In [1]: import numpy as np

In [2]: from numpy import linalg as LA

In [3]: np.set_printoptions(precision=2, suppress=True, linewidth=160)

In [4]: J = np.load("data.npy")

In [5]: J
Out[5]: 
array([[ 0.07, -1.76,  0.42],
       [ 2.68,  7.04, -1.84],
       [ 0.18, -2.2 ,  0.52]])

In [6]: # row 1 is much longer than the rest

In [7]: np.round(LA.eigvals(J), 2) + 0
Out[7]: array([6.94, 0.69, 0.  ])

In [8]: round(LA.det(J[::-1]), 2)
Out[8]: np.float64(-0.0)

In [9]: round(float(np.einsum("ii->", J)), 2)
Out[9]: 7.63

In [10]: round(float(LA.det(2 * J)), 2), round(LA.det(J), 2)
Out[10]: (0.0, np.float64(0.0))

In [11]: print(np.round(np.einsum("ij,ji->", J, J), 2))
48.65

In [12]: rng = np.random.default_rng(42)

In [13]: Y = J + rng.integers(-2, 3, (3, 2)) @ rng.integers(-2, 3, (2, 3))

In [14]: Y
Out[14]: 
array([[ 2.07, -3.76,  4.42],
       [ 0.68,  8.04, -2.84],
       [-3.82, -2.2 ,  4.52]])

In [15]: np.abs(Y - J).sum(axis=1)
Out[15]: array([8., 4., 8.])

In [16]: np.round(LA.svd(Y - J, compute_uv=False), 2) + 0
Out[16]: array([6.09, 4.99, 0.  ])

In [17]: print(LA.matrix_power(J, 4))
[[-250.29 -653.79  170.95]
 [ 902.66 2355.59 -615.99]
 [-315.94 -825.35  215.81]]

In [18]: np.allclose(J, J.T)
Out[18]: False

In [19]: (J - J.T) / 2
Out[19]: 
array([[ 0.  , -2.22,  0.12],
       [ 2.22,  0.  ,  0.18],
       [-0.12, -0.18,  0.  ]])

In [20]: np.allclose(J @ J.T, J.T @ J)
Out[20]: False

In [21]: np.round(np.trace(J), 2)
Out[21]: np.float64(7.63)

In [22]: np.round(np.abs(LA.eigvals(J)).max(), 2)
Out[22]: np.float64(6.94)

In [23]: print(J @ J)
[[ -4.64 -13.44   3.49]
 [ 18.72  48.89 -12.78]
 [ -5.79 -16.95   4.39]]

In [24]: LA.cond(J) > 100
Out[24]: np.True_

In [25]: [round(float(x), 2) for x in LA.svd(J, compute_uv=False)[:3]]
Out[25]: [8.2, 1.11, 0.0]

In [26]: np.argsort(-LA.norm(J, axis=0).round(6), kind="stable")[:3]
Out[26]: array([1, 0, 2])

In [27]: left, sv, vt = LA.svd(J)

In [28]: vecs = vt[:(sv > 1e-8).sum()]

In [29]: x = J[0] + 2 * J[1] + rng.integers(2) * np.eye(3)[0]

In [30]: x
Out[30]: array([ 6.43, 12.32, -3.26])

In [31]: np.round(LA.norm(x - vecs.T @ vecs @ x), 2)
Out[31]: np.float64(0.05)

In [32]: np.diag(vecs.T @ vecs)
Out[32]: array([1.  , 0.95, 0.06])

In [33]: vecs.T @ vecs
Out[33]: 
array([[ 1.  , -0.01, -0.05],
       [-0.01,  0.95, -0.23],
       [-0.05, -0.23,  0.06]])

In [34]: F = np.array([[3, 0, 1, 1], [3, 0, 1, 3], [1, 2, 0, 0], [3, 1, 2, 2]])

In [35]: F
Out[35]: 
array([[3, 0, 1, 1],
       [3, 0, 1, 3],
       [1, 2, 0, 0],
       [3, 1, 2, 2]])

In [36]: LA.eigvals(F)
Out[36]: array([ 5.53+0.j  ,  1.23+0.j  , -0.88+1.14j, -0.88-1.14j])

In [37]: np.round(LA.det(F.T), 2)
Out[37]: np.float64(14.0)

In [38]: np.einsum("ij,ji->", F, F)
Out[38]: np.int64(31)

In [39]: round(float(LA.det(F[::-1])), 2)
Out[39]: 14.0

In [40]: q, R = LA.qr(F)

In [41]: q.round(2) + 0
Out[41]: 
array([[-0.57, -0.26, -0.33, -0.71],
       [-0.57, -0.26, -0.33,  0.71],
       [-0.19,  0.9 , -0.4 ,  0.  ],
       [-0.57,  0.23,  0.79,  0.  ]])

In [42]: print(np.allclose(R.T @ R, F.T @ F))
True

In [43]: np.round(q.T @ q, 2) + 0
Out[43]: 
array([[1., 0., 0., 0.],
       [0., 1., 0., 0.],
       [0., 0., 1., 0.],
       [0., 0., 0., 1.]])

In [44]: Y = F + rng.integers(-2, 3, (4, 1)) @ rng.integers(-2, 3, (1, 4))

In [45]: Y
Out[45]: 
array([[ 1,  2,  1,  1],
       [ 1,  2,  1,  3],
       [-1,  4,  0,  0],
       [ 3,  1,  2,  2]])

In [46]: print(Y - F)
[[-2  2  0  0]
 [-2  2  0  0]
 [-2  2  0  0]
 [ 0  0  0  0]]

In [47]: np.abs(Y - F).sum(axis=1)
Out[47]: array([4, 4, 4, 0])

In [48]: LA.matrix_rank(Y - F, tol=1e-8)
Out[48]: np.int64(1)

In [49]: np.abs(Y).max()
Out[49]: np.int64(4)

In [50]: Y.mean(axis=0)
Out[50]: array([1.  , 2.25, 1.  , 1.5 ])

In [51]: np.count_nonzero(Y)
Out[51]: np.int64(14)

In [52]: np.unravel_index(np.abs(Y).argmax(), Y.shape)
Out[52]: (np.int64(2), np.int64(1))

In [53]: Y[:, 4]
---------------------------------------------------------------------------
IndexError                                Traceback (most recent call last)
Cell In[53], line 1
----> 1 Y[:, 4]

IndexError: index 4 is out of bounds for axis 1 with size 4

In [54]: np.diff(Y, axis=0)
Out[54]: 
array([[ 0,  0,  0,  2],
       [-2,  2, -1, -3],
       [ 4, -3,  2,  2]])

In [55]: print(LA.matrix_rank(Y))
4

In [56]: q, _ = LA.qr(np.array([[-0.9, 0.4, 0.4, 0.4],
    ...:     [1.0, -0.3, -0.7, -0.1],
    ...:     [0.5, 0.2, 0.7, -0.5],
    ...:     [-0.7, 0.6, -0.5, -1.4]]))

In [57]: M = q[:, :2]

In [58]: M
Out[58]: 
array([[-0.56, -0.1 ],
       [ 0.63, -0.16],
       [ 0.31, -0.75],
       [-0.44, -0.63]])

In [59]: # orthonormal columns

In [60]: round(float(M[:, 1] @ M[:, 0]), 2)
Out[60]: 0.0

In [61]: r0 = np.array([1, 3, 0, 1])

In [62]: Y = F + np.outer(r0, np.eye(4)[3])

In [63]: Y
Out[63]: 
array([[3., 0., 1., 2.],
       [3., 0., 1., 6.],
       [1., 2., 0., 0.],
       [3., 1., 2., 3.]])

In [64]: print(LA.matrix_rank(LA.inv(Y) - LA.inv(F), tol=1e-8))
1

In [65]: left, sv = LA.svd(M)
---------------------------------------------------------------------------
ValueError                                Traceback (most recent call last)
Cell In[65], line 1
----> 1 left, sv = LA.svd(M)

ValueError: too many values to unpack (expected 2)

In [66]: left, sv, vt = LA.svd(M, full_matrices=False)

In [67]: np.round(left.T @ left, 2) + 0
Out[67]: 
array([[1., 0.],
       [0., 1.]])

In [68]: print(sv)
[1. 1.]

In [69]: (sv > 1e-8).sum()
Out[69]: np.int64(2)

In [70]: P = M @ LA.solve(M.T @ M, M.T)

In [71]: np.allclose(P @ P, P)
Out[71]: True

In [72]: np.round(LA.eigvalsh(P), 2) + 0
Out[72]: array([0., 0., 1., 1.])

In [73]: np.diag(P)
Out[73]: array([0.33, 0.42, 0.66, 0.59])

In [74]: P @ M[:, 0]
Out[74]: array([-0.56,  0.63,  0.31, -0.44])

In [75]: np.round((np.eye(4) - P) @ M, 2) + 0
Out[75]: 
array([[0., 0.],
       [0., 0.],
       [0., 0.],
       [0., 0.]])

In [76]: data = np.loadtxt("layer4.csv", delimiter=",")

In [77]: data
Out[77]: 
array([[-2.95, -1.  , -4.  ],
       [-2.  , -3.95, -1.  ],
       [-3.  , -1.  , -3.95]])

In [78]: r0, g = data[2], data[0]

In [79]: round(r0 @ g, 2)
Out[79]: np.float64(25.65)

In [80]: pr = (r0 @ g) / (r0 @ r0) * r0

In [81]: print(round(float((g - pr) @ r0), 2))
0.0

In [82]: np.round(LA.norm(r0 + g) ** 2 + LA.norm(r0 - g) ** 2, 2)
Out[82]: np.float64(102.61)

In [83]: np.round(g - pr, 2) + 0
Out[83]: array([ 0.06,  0.  , -0.04])

In [84]: np.outer(r0, g)
Out[84]: 
array([[ 8.85,  3.  , 12.  ],
       [ 2.95,  1.  ,  4.  ],
       [11.65,  3.95, 15.8 ]])
